% python3 -q
>>> import numpy as np
>>> np.set_printoptions(precision=1, suppress=True, linewidth=100)
>>> def rd(a):
...     return np.round(a, 1) + 0
... 
>>> m1 = np.diag(20 * np.array([-5, -9, 2, 5])) + np.array([[-2, -1, -1, -3], [0, -5, -3, 1], [3, -3, 1, -1], [-2, -1, -2, 5]])
>>> m1
array([[-102,   -1,   -1,   -3],
       [   0, -185,   -3,    1],
       [   3,   -3,   41,   -1],
       [  -2,   -1,   -2,  105]])
>>> q, r_ = np.linalg.qr(m1)
>>> rd(abs(r_[0, 0])), rd(np.linalg.norm(m1[:, 0]))
(np.float64(102.1), np.float64(102.1))
>>> print(rd(r_))
[[102.1   0.9   2.2   0.9]
 [  0.  185.    2.3  -1.5]
 [  0.    0.  -41.    6.1]
 [  0.    0.    0.  104.9]]
>>> rd(q.T @ q)
array([[1., 0., 0., 0.],
       [0., 1., 0., 0.],
       [0., 0., 1., 0.],
       [0., 0., 0., 1.]])
>>> np.trace(q @ q.T)
np.float64(4.0)
>>> rng = np.random.default_rng(300358)
>>> M2 = m1 + rng.integers(-2, 3, (4, 3)) @ rng.integers(-2, 3, (3, 4))
>>> M2
array([[-104,    1,    3,   -7],
       [   1, -184,   -3,    5],
       [   2,   -3,   39,   -4],
       [  -3,    1,    4,  104]])
>>> np.linalg.matrix_rank(M2 - m1, tol=1e-8)
np.int64(3)
>>> M2 = np.array([[4, 1], [-4, 1], [4, 3], [4, 3]])
>>> C = np.array([[3, 0, 0], [1, 2, 2]])
>>> F = M2 @ C
>>> F
array([[ 13,   2,   2],
       [-11,   2,   2],
       [ 15,   6,   6],
       [ 15,   6,   6]])
>>> r = np.linalg.matrix_rank(F)
>>> print(r)
2
>>> null = np.linalg.svd(F)[2][r:].T
>>> print(null.shape)
(3, 1)
>>> rd(null[:, 0] / null[np.abs(null[:, 0]).round(6).argmax(), 0])
array([ 0.,  1., -1.])
>>> Uu, sigma, VT = np.linalg.svd(F)
>>> evecs = VT[:(sigma > 1e-8).sum()]
>>> x = F[1] + -3 * F[3] + rng.integers(2) * np.eye(3)[2]
>>> x
array([-56., -16., -15.])
>>> print(np.diag(evecs.T @ evecs))
[1.  0.5 0.5]
>>> print(np.linalg.matrix_rank(np.vstack([F, x])))
3
>>> rd(evecs.T @ evecs)
array([[1. , 0. , 0. ],
       [0. , 0.5, 0.5],
       [0. , 0.5, 0.5]])
>>> rd(np.linalg.norm(x - evecs.T @ evecs @ x))
np.float64(0.7)
>>> [round(float(x), 1) for x in np.linalg.svd(F, compute_uv=False)[:3]]
[29.0, 7.8, 0.0]
>>> rd(np.linalg.norm(F[3], 1)), rd(np.linalg.norm(F[3], np.inf))
(np.float64(27.0), np.float64(15.0))
>>> rd(np.linalg.norm(F[3] - F[1]))
np.float64(26.6)
>>> np.linalg.norm(F, axis=1).argmax()
np.int64(2)
>>> rd(np.linalg.norm(F, "nuc"))
np.float64(36.7)
>>> C = 5 * np.array([[0.1, 1.1, 1.3], [0.8, 0.3, 1.9]])
>>> z = rng.integers(0, 2, 13)
>>> feats = C[z] + rng.normal(size=(13, 3))
>>> rd(feats)
array([[ 5.1,  2.7, 10.5],
       [ 0.3,  6.6,  5. ],
       [ 4.8,  3. ,  8.8],
       [ 0.4,  5.4,  7.3],
       [ 0.6,  5.7,  7. ],
       [ 0.8,  5. ,  6.8],
       [ 3.9,  3. ,  7.6],
       [-1.3,  5. ,  5.2],
       [ 0.2,  5.5,  6.5],
       [ 1.1,  6.1,  5.7],
       [ 1.5,  5.4,  6.8],
       [ 4.4,  0.7,  7.6],
       [ 2.8,  2.7,  7.8]])
>>> dist = np.linalg.norm(feats[:, None] - feats[None], axis=-1)
>>> np.unravel_index(dist.round(6).argmax(), dist.shape)
(np.int64(0), np.int64(7))
>>> rd(np.linalg.norm(feats, axis=1))
array([12. ,  8.3, 10.5,  9.1,  9.1,  8.5,  9.1,  7.3,  8.5,  8.4,  8.8,  8.8,  8.7])
>>> print(rd(dist[:5, :5]))
[[0.  8.3 1.7 6.3 6.5]
 [8.3 0.  7.  2.6 2.2]
 [1.7 7.  0.  5.3 5.4]
 [6.3 2.6 5.3 0.  0.5]
 [6.5 2.2 5.4 0.5 0. ]]
>>> dist[5].round(6).argsort(kind="stable")[:4]
array([ 5,  3, 10,  4])
